$ ipython --no-banner

In [1]: import numpy as np

In [2]: np.set_printoptions(precision=1, suppress=True, linewidth=160, sign=" ")

In [3]: A = np.array([[2.0, 0.0, 0.0, 0.0, 0.0],
   ...:     [0.0, 2.0, 1.0, 3.0, 1.0],
   ...:     [0.0, 1.0, 1.0, 2.0, 2.0],
   ...:     [0.0, 0.0, 0.0, 3.0, 2.0],
   ...:     [0.0, 0.0, 2.0, 1.0, 2.0]])

In [4]: vec = np.array([-1, -2, 1, -2, 1])

In [5]: rhs = A @ vec

In [6]: rhs
Out[6]: array([-2., -8., -3., -4.,  2.])

In [7]: np.linalg.solve(A, A[:, 4])
Out[7]: array([ 0.,  0.,  0.,  0.,  1.])

In [8]: np.linalg.svd(A, compute_uv=False)
Out[8]: array([ 6.3,  2.1,  2. ,  1.7,  0.4])

In [9]: np.abs(A).max()
Out[9]: np.float64(3.0)

In [10]: np.unravel_index(np.abs(A).argmax(), A.shape)
Out[10]: (np.int64(1), np.int64(3))

In [11]: A.sum(axis=1)
Out[11]: array([ 2.,  7.,  6.,  5.,  5.])

In [12]: A.shape
Out[12]: (5, 5)

In [13]: A[:, 5]
Traceback (most recent call last):
  Cell In[13], line 1
    A[:, 5]
IndexError: index 5 is out of bounds for axis 1 with size 5


In [14]: np.diff(A, axis=0)
Out[14]: 
array([[-2.,  2.,  1.,  3.,  1.],
       [ 0., -1.,  0., -1.,  1.],
       [ 0., -1., -1.,  1.,  0.],
       [ 0.,  0.,  2., -2.,  0.]])

In [15]: A.mean(axis=0)
Out[15]: array([ 0.4,  0.6,  0.8,  1.8,  1.4])

In [16]: M = np.loadtxt("layer0.csv", delimiter=",")

In [17]: M
Out[17]: 
array([[-2.7, -2.3,  1.7,  0.3,  0.2],
       [-0.2, -0.5, -0.3, -3.9,  0.7],
       [-2.3,  1. , -2.6,  0.5,  1.7],
       [-1.2,  3. ,  2.3, -0.4,  0.3],
       [ 1.4, -0.5,  1. ,  0.6,  3.5]])

In [18]: t = np.radians(163)

In [19]: r_ = np.eye(5)

In [20]: r_[2, 2] = r_[0, 0] = np.cos(t)

In [21]: r_[2, 0], r_[0, 2] = -np.sin(t), np.sin(t)

In [22]: r_
Out[22]: 
array([[-1. ,  0. ,  0.3,  0. ,  0. ],
       [ 0. ,  1. ,  0. ,  0. ,  0. ],
       [-0.3,  0. , -1. ,  0. ,  0. ],
       [ 0. ,  0. ,  0. ,  1. ,  0. ],
       [ 0. ,  0. ,  0. ,  0. ,  1. ]])

In [23]: Y = M @ r_.T

In [24]: np.allclose(M @ M.T, Y @ Y.T)
Out[24]: True

In [25]: Y
Out[25]: 
array([[ 3.1, -2.3, -0.9,  0.3,  0.2],
       [ 0.1, -0.5,  0.3, -3.9,  0.7],
       [ 1.5,  1. ,  3.2,  0.5,  1.7],
       [ 1.8,  3. , -1.9, -0.4,  0.3],
       [-1. , -0.5, -1.3,  0.6,  3.5]])

In [26]: np.linalg.norm(Y, axis=1)
Out[26]: array([ 4.,  4.,  4.,  4.,  4.])

In [27]: np.round(np.linalg.norm(Y, 2), 1)
Out[27]: np.float64(4.0)

In [28]: round(np.linalg.norm(Y, "nuc"), 1)
Out[28]: np.float64(20.0)

In [29]: np.linalg.norm(Y, axis=0)
Out[29]: array([ 4.,  4.,  4.,  4.,  4.])

In [30]: round(float(np.linalg.norm(Y[0] - Y[3])), 1)
Out[30]: 5.7

In [31]: vec = np.array([3, -2, -1, 0, -1])

In [32]: rhs = M @ vec

In [33]: b, lr = np.zeros(5), 1 / np.linalg.norm(M, 2) ** 2

In [34]: for i in range(30):
    ...:     b -= lr * M.T @ (M @ b - rhs)
    ...:     if i % 10 == 0: print(i, round(np.linalg.norm(M @ b - rhs), 1))
    ...: 
0 0.0
10 0.0
20 0.0

In [35]: b.round(1) + 0
Out[35]: array([ 3., -2., -1.,  0., -1.])

In [36]: mat = np.load("w.npy")

In [37]: mat
Out[37]: 
array([[ 18,   9,  27,  14,   7,  21],
       [  0,  27,  18,   0,  21,  14],
       [  9,  18,   0,   7,  14,   0],
       [  2,   1,   3,  18,   9,  27],
       [  0,   3,   2,   0,  27,  18],
       [  1,   2,   0,   9,  18,   0]])

In [38]: t3 = np.stack([mat, -1 * mat, mat[::-1]])

In [39]: t3.shape
Out[39]: (3, 6, 6)

In [40]: np.linalg.norm(t3, axis=(1, 2))
Out[40]: array([ 82.4,  82.4,  82.4])

In [41]: t3.sum(axis=0)
Out[41]: 
array([[  1,   2,   0,   9,  18,   0],
       [  0,   3,   2,   0,  27,  18],
       [  2,   1,   3,  18,   9,  27],
       [  9,  18,   0,   7,  14,   0],
       [  0,  27,  18,   0,  21,  14],
       [ 18,   9,  27,  14,   7,  21]])

In [42]: np.einsum("bij,cij->bc", t3, t3)
Out[42]: 
array([[ 6784, -6784,  3024],
       [-6784,  6784, -3024],
       [ 3024, -3024,  6784]])

In [43]: np.linalg.matrix_rank(t3.reshape(3, -1))
Out[43]: np.int64(2)

In [44]: np.trace(mat)
Out[44]: np.int64(90)

In [45]: mat @ mat
Out[45]: 
array([[  616,   968,   704,   882,  1386,  1008],
       [  176,  1144,   528,   252,  1638,   756],
       [  176,   616,   616,   252,   882,   882],
       [  126,   198,   144,   616,   968,   704],
       [   36,   234,   108,   176,  1144,   528],
       [   36,   126,   126,   176,   616,   616]])

In [46]: W2 = np.array([[-2, -1, -2, -1], [2, 1, 0, 1], [-2, -2, 1, 3]])

In [47]: E = np.repeat(W2, 12 // 3, axis=0)

In [48]: rng = np.random.default_rng(710)

In [49]: E = E + 0.3 * rng.normal(size=E.shape)

In [50]: E
Out[50]: 
array([[-2.2, -1.2, -2.3, -1.3],
       [-1.8, -0.9, -2.3, -0.7],
       [-2.1, -1.5, -2. , -1.4],
       [-1.9, -0.9, -2.2, -1. ],
       [ 2.3,  0.6, -0.6,  0.9],
       [ 1.6,  1.1,  0.5,  1. ],
       [ 2. ,  1.4, -0.1,  0.6],
       [ 1.9,  0.4,  0.1,  1.6],
       [-1.7, -1.9,  1. ,  3.2],
       [-2.4, -1.9,  0.9,  2.9],
       [-1.8, -1.5,  0.7,  2.5],
       [-2. , -2.2,  0.9,  3.1]])

In [51]: Y = np.c_[E[:, :1] @ np.array([[5]]), np.array([2, 0, 0, 4, 3, 1, 3, 4, 1, 2, 2, 2])]

In [52]: Y
Out[52]: 
array([[-11. ,   2. ],
       [ -8.8,   0. ],
       [-10.3,   0. ],
       [ -9.4,   4. ],
       [ 11.7,   3. ],
       [  8. ,   1. ],
       [ 10.1,   3. ],
       [  9.4,   4. ],
       [ -8.6,   1. ],
       [-12. ,   2. ],
       [ -8.9,   2. ],
       [-10.2,   2. ]])

In [53]: np.linalg.matrix_rank(Y)
Out[53]: np.int64(2)

In [54]: np.round(np.linalg.lstsq(E, Y[:, 0])[0], 1) + 0
Out[54]: array([ 5.,  0.,  0.,  0.])

In [55]: f = np.array([0, 0, 0, 1, 1])

In [56]: Y = A + np.outer(f, np.eye(5)[0])

In [57]: np.linalg.matrix_rank(Y - A)
Out[57]: np.int64(1)

In [58]: np.linalg.matrix_rank(np.linalg.inv(Y) - np.linalg.inv(A), tol=1e-8)
Out[58]: np.int64(1)

In [59]: Xs = E - E.mean(axis=0)

In [60]: evecs = np.linalg.svd(Xs)[2][:3]

In [61]: Y = Xs - Xs @ evecs.T @ evecs

In [62]: np.diag(evecs.T @ evecs)
Out[62]: array([ 0.9,  0.7,  0.7,  0.7])

In [63]: round(np.linalg.norm(Y) / np.linalg.norm(Xs), 1)
Out[63]: np.float64(0.1)

In [64]: hat = E @ np.linalg.solve(E.T @ E, E.T)

In [65]: hat @ E[:, 2]
Out[65]: array([-2.3, -2.3, -2. , -2.2, -0.6,  0.5, -0.1,  0.1,  1. ,  0.9,  0.7,  0.9])

In [66]: hat.round(1) + 0
Out[66]: 
array([[ 0.3,  0.3,  0.2,  0.3,  0. , -0.1,  0. ,  0. ,  0. ,  0. ,  0. ,  0. ],
       [ 0.3,  0.4,  0.1,  0.3,  0. ,  0.1,  0.1,  0. ,  0. ,  0.1,  0.1,  0. ],
       [ 0.2,  0.1,  0.4,  0.1,  0.1, -0.3, -0.2,  0. ,  0. , -0.1, -0.1,  0.1],
       [ 0.3,  0.3,  0.1,  0.3, -0.1,  0.1,  0.1,  0. ,  0. ,  0.1,  0.1, -0.1],
       [ 0. ,  0. ,  0.1, -0.1,  0.6,  0. ,  0.1,  0.4,  0.1, -0.2, -0.1,  0.1],
       [-0.1,  0.1, -0.3,  0.1,  0. ,  0.3,  0.3,  0.1,  0. ,  0.1,  0.1, -0.1],
       [ 0. ,  0.1, -0.2,  0.1,  0.1,  0.3,  0.4,  0.1,  0. ,  0. ,  0. , -0.1],
       [ 0. ,  0. ,  0. ,  0. ,  0.4,  0.1,  0.1,  0.3,  0.1,  0. ,  0. ,  0.1],
       [ 0. ,  0. ,  0. ,  0. ,  0.1,  0. ,  0. ,  0.1,  0.3,  0.2,  0.2,  0.3],
       [ 0. ,  0.1, -0.1,  0.1, -0.2,  0.1,  0. ,  0. ,  0.2,  0.3,  0.3,  0.2],
       [ 0. ,  0.1, -0.1,  0.1, -0.1,  0.1,  0. ,  0. ,  0.2,  0.3,  0.2,  0.2],
       [ 0. ,  0. ,  0.1, -0.1,  0.1, -0.1, -0.1,  0.1,  0.3,  0.2,  0.2,  0.3]])

In [67]: np.allclose(hat @ hat, hat)
Out[67]: True

In [68]: np.round(np.linalg.eigvalsh(hat), 1) + 0
Out[68]: array([ 0.,  0.,  0.,  0.,  0.,  0.,  0.,  0.,  1.,  1.,  1.,  1.])

In [69]: m1 = np.loadtxt("dump.csv", delimiter=",")

In [70]: m1
Out[70]: 
array([[ 3., -2.,  2.,  3.],
       [-2.,  3., -3.,  1.],
       [ 3.,  1., -1.,  0.]])

In [71]: def softmax(z):
    ...:     e = np.exp(z - z.max(axis=-1, keepdims=True))
    ...:     return e / e.sum(axis=-1, keepdims=True)
    ...: 

In [72]: softmax(m1).sum(axis=1)
Out[72]: array([ 1.,  1.,  1.])

In [73]: np.round(softmax(m1[2]), 1) + 0
Out[73]: array([ 0.8,  0.1,  0. ,  0. ])

In [74]: S = m1 @ m1.T / np.sqrt(4)

In [75]: softmax(S).round(6).argmax(axis=1)
Out[75]: array([ 0,  1,  2])

In [76]: np.round(softmax(S + np.triu(np.full(S.shape, -np.inf), 1)), 1) + 0
Out[76]: 
array([[ 1. ,  0. ,  0. ],
       [ 0. ,  1. ,  0. ],
       [ 0. ,  0. ,  0.9]])

In [77]: Y = m1[0, 0] * m1[1:] - np.outer(m1[1:, 0], m1[0])

In [78]: Y
Out[78]: 
array([[ 0.,  5., -5.,  9.],
       [ 0.,  9., -9., -9.]])

In [79]: np.linalg.matrix_rank(Y), np.linalg.matrix_rank(m1)
Out[79]: (np.int64(2), np.int64(3))

In [80]: m1[:, 0] / m1[0, 0]
Out[80]: array([ 1. , -0.7,  1. ])

In [81]: Y = np.array([[1, 0, -2], [3, 3, 3], [3, 3, 0], [0, 0, 0]])

In [82]: np.vstack([m1, Y.T]).shape
Out[82]: (6, 4)

In [83]: np.einsum("ij,ij->i", m1, m1)
Out[83]: array([ 26.,  23.,  11.])

In [84]: m1 @ Y
Out[84]: 
array([[  3.,   0., -12.],
       [ -2.,   0.,  13.],
       [  3.,   0.,  -3.]])

In [85]: np.linalg.matrix_rank(np.vstack([m1, Y.T]))
Out[85]: np.int64(4)

In [86]: Y.T @ m1.T
Out[86]: 
array([[  3.,  -2.,   3.],
       [  0.,   0.,   0.],
       [-12.,  13.,  -3.]])

In [87]: K = np.load("out10.npy")

In [88]: K
Out[88]: 
array([[ 0.,  0.,  0.,  0., -1.],
       [ 0.,  0.,  0.,  0.,  1.],
       [ 0.,  0.,  0.,  0., -2.],
       [ 0.,  0.,  0.,  0., -2.],
       [-1.,  1., -2., -2.,  0.]])

In [89]: [round(float(np.linalg.det(K[:i, :i])), 2) + 0 for i in range(1, 6)]
Out[89]: [0.0, 0.0, 0.0, 0.0, 0.0]

In [90]: rk = np.linalg.matrix_rank(K)

In [91]: rk
Out[91]: np.int64(2)

In [92]: N = np.linalg.svd(K)[2][rk:].T

In [93]: [int(np.linalg.matrix_rank(K[:, :j + 1])) for j in range(5)]
Out[93]: [1, 1, 1, 1, 2]

In [94]: N @ N.T
Out[94]: 
array([[ 0.9,  0.1, -0.2, -0.2,  0. ],
       [ 0.1,  0.9,  0.2,  0.2,  0. ],
       [-0.2,  0.2,  0.6, -0.4,  0. ],
       [-0.2,  0.2, -0.4,  0.6,  0. ],
       [ 0. ,  0. ,  0. ,  0. ,  0. ]])

In [95]: arr = np.array([[0, 1, 1, 1, 1],
    ...:     [1, 0, 1, 0, 1],
    ...:     [1, 1, 0, 0, 1],
    ...:     [1, 0, 0, 0, 0],
    ...:     [1, 1, 1, 0, 0]])

In [96]: arr
Out[96]: 
array([[ 0,  1,  1,  1,  1],
       [ 1,  0,  1,  0,  1],
       [ 1,  1,  0,  0,  1],
       [ 1,  0,  0,  0,  0],
       [ 1,  1,  1,  0,  0]])

In [97]: Y = arr / np.linalg.norm(arr, axis=1, keepdims=True)

In [98]: cov = Y @ Y.T

In [99]: np.linalg.norm(Y, axis=1)
Out[99]: array([ 1.,  1.,  1.,  1.,  1.])

In [100]: F = np.loadtxt("mat.csv", delimiter=",")

In [101]: F
Out[101]: 
array([[ 0.6, -0.1,  0.4],
       [-0.9,  1.5,  0.4],
       [ 1.2, -1.2,  0.5],
       [-0.1, -1.9, -0.8],
       [ 1.1,  0.1,  1.1]])

In [102]: Y = F / np.sqrt((F ** 2).mean(axis=1, keepdims=True))

In [103]: Y[4]
Out[103]: array([ 1.2,  0.1,  1.2])

In [104]: np.linalg.matrix_rank(Y) == np.linalg.matrix_rank(F)
Out[104]: np.True_

In [105]: np.linalg.matrix_rank(F - F.mean(axis=1, keepdims=True))
Out[105]: np.int64(2)

In [106]: vec = np.array([9, 7, 5])

In [107]: rhs = F @ vec

In [108]: b, lr = np.zeros(3), 1 / np.linalg.norm(F, 2) ** 2

In [109]: for i in range(10):
     ...:     b -= lr * F.T @ (F @ b - rhs)
     ...:     if i % 2 == 0: print(i, round(np.linalg.norm(F @ b - rhs), 1))
     ...: 
0 11.4
2 2.8
4 1.5
6 1.4
8 1.4

In [110]: round(float(np.linalg.cond(F)), 1)
Out[110]: 8.4
